In [1]: import numpy as np

In [2]: np.set_printoptions(precision=3, suppress=True, linewidth=100, sign=" ")

In [3]: rd = lambda a: np.round(a, 3) + 0

In [4]: W0 = np.array([[0.0, -0.6, 0.6],
   ...:     [0.7, 0.6, 1.0],
   ...:     [1.3, 0.6, 1.4],
   ...:     [1.6, -0.6, -1.1],
   ...:     [-0.8, 0.1, 0.3],
   ...:     [-0.3, 0.2, -0.4],
   ...:     [0.3, 1.8, 0.4],
   ...:     [-0.4, 0.5, -0.5],
   ...:     [0.6, -1.1, -1.5],
   ...:     [1.1, 1.9, -0.2],
   ...:     [-0.8, 1.6, -0.2]])

In [5]: rng = np.random.default_rng(397)

In [6]: W0[:, 0] = 3 * W0[:, 2] + 0.1 * rng.normal(size=11)

In [7]: rd(W0)
Out[7]: 
array([[ 1.86 , -0.6  ,  0.6  ],
       [ 2.971,  0.6  ,  1.   ],
       [ 4.24 ,  0.6  ,  1.4  ],
       [-3.25 , -0.6  , -1.1  ],
       [ 0.91 ,  0.1  ,  0.3  ],
       [-1.077,  0.2  , -0.4  ],
       [ 1.156,  1.8  ,  0.4  ],
       [-1.417,  0.5  , -0.5  ],
       [-4.51 , -1.1  , -1.5  ],
       [-0.67 ,  1.9  , -0.2  ],
       [-0.65 ,  1.6  , -0.2  ]])

In [8]: th = np.radians(135)

In [9]: Rm = np.eye(3)

In [10]: Rm[2, 2] = Rm[1, 1] = np.cos(th)

In [11]: Rm[2, 1], Rm[1, 2] = -np.sin(th), np.sin(th)

In [12]: rd(Rm)
Out[12]: 
array([[ 1.   ,  0.   ,  0.   ],
       [ 0.   , -0.707,  0.707],
       [ 0.   , -0.707, -0.707]])

In [13]: other = W0 @ Rm.T

In [14]: np.allclose(np.linalg.norm(W0, axis=1), np.linalg.norm(other, axis=1))
Out[14]: True

In [15]: rd(np.linalg.det(Rm)), rd(np.trace(Rm))
Out[15]: (np.float64(1.0), np.float64(-0.414))

In [16]: np.allclose(W0 @ W0.T, other @ other.T)
Out[16]: True

In [17]: rd(np.abs(other - W0).max(axis=0))
Out[17]: array([ 0.   ,  3.385,  3.338])

In [18]: sigma = 5 * 0.9 ** np.arange(4)

In [19]: q, _ = np.linalg.qr(np.array([[-1.0, 1.1, 0.2, -0.3],
    ...:     [-0.5, 0.9, -0.8, -0.5],
    ...:     [0.7, 1.5, -0.7, 2.7],
    ...:     [0.9, 0.4, 1.5, -2.4]]))

In [20]: data = rng.normal(size=(11, 4)) * sigma @ q

In [21]: rd(data)
Out[21]: 
array([[ 2.799, -0.745, -1.55 ,  1.57 ],
       [ 5.675, -0.79 , -1.217,  1.704],
       [ 5.754,  7.414, -6.531, -4.08 ],
       [-3.419, -2.452, -1.757,  3.798],
       [ 8.269, -1.005, -2.942,  1.811],
       [ 7.84 , -3.152, -3.778, -7.42 ],
       [ 3.39 , -2.708,  2.167,  1.245],
       [ 0.992,  0.537, -2.771, -2.898],
       [-1.283, -2.149, -3.336, -2.656],
       [-2.487, -0.9  , -0.317,  5.358],
       [-5.096, -6.525, -0.522,  3.937]])

In [22]: Xc = data - data.mean(axis=0)

In [23]: Uu, sigma, vt = np.linalg.svd(Xc, full_matrices=False)

In [24]: np.linalg.matrix_rank(Xc)
Out[24]: np.int64(4)

In [25]: np.abs(vt[0]).argmax()
Out[25]: np.int64(0)

In [26]: rd((sigma ** 2).sum() ** 2 / (sigma ** 4).sum())
Out[26]: np.float64(2.142)

In [27]: rd(np.abs(vt[-1]))
Out[27]: array([ 0.105,  0.345,  0.876,  0.321])

In [28]: other = np.c_[data[:, :2] @ np.array([[2, -1], [3, 2]]), np.array([0, -2, -2, 2, -2, 2, 1, 2, 2, 1, 2])]

In [29]: rd(other)
Out[29]: 
array([[  3.364,  -4.288,   0.   ],
       [  8.979,  -7.256,  -2.   ],
       [ 33.75 ,   9.074,  -2.   ],
       [-14.193,  -1.484,   2.   ],
       [ 13.521, -10.279,  -2.   ],
       [  6.223, -14.144,   2.   ],
       [ -1.344,  -8.806,   1.   ],
       [  3.594,   0.082,   2.   ],
       [ -9.014,  -3.015,   2.   ],
       [ -7.676,   0.686,   1.   ],
       [-29.767,  -7.953,   2.   ]])

In [30]: np.linalg.matrix_rank(np.c_[data, other])
Out[30]: np.int64(5)
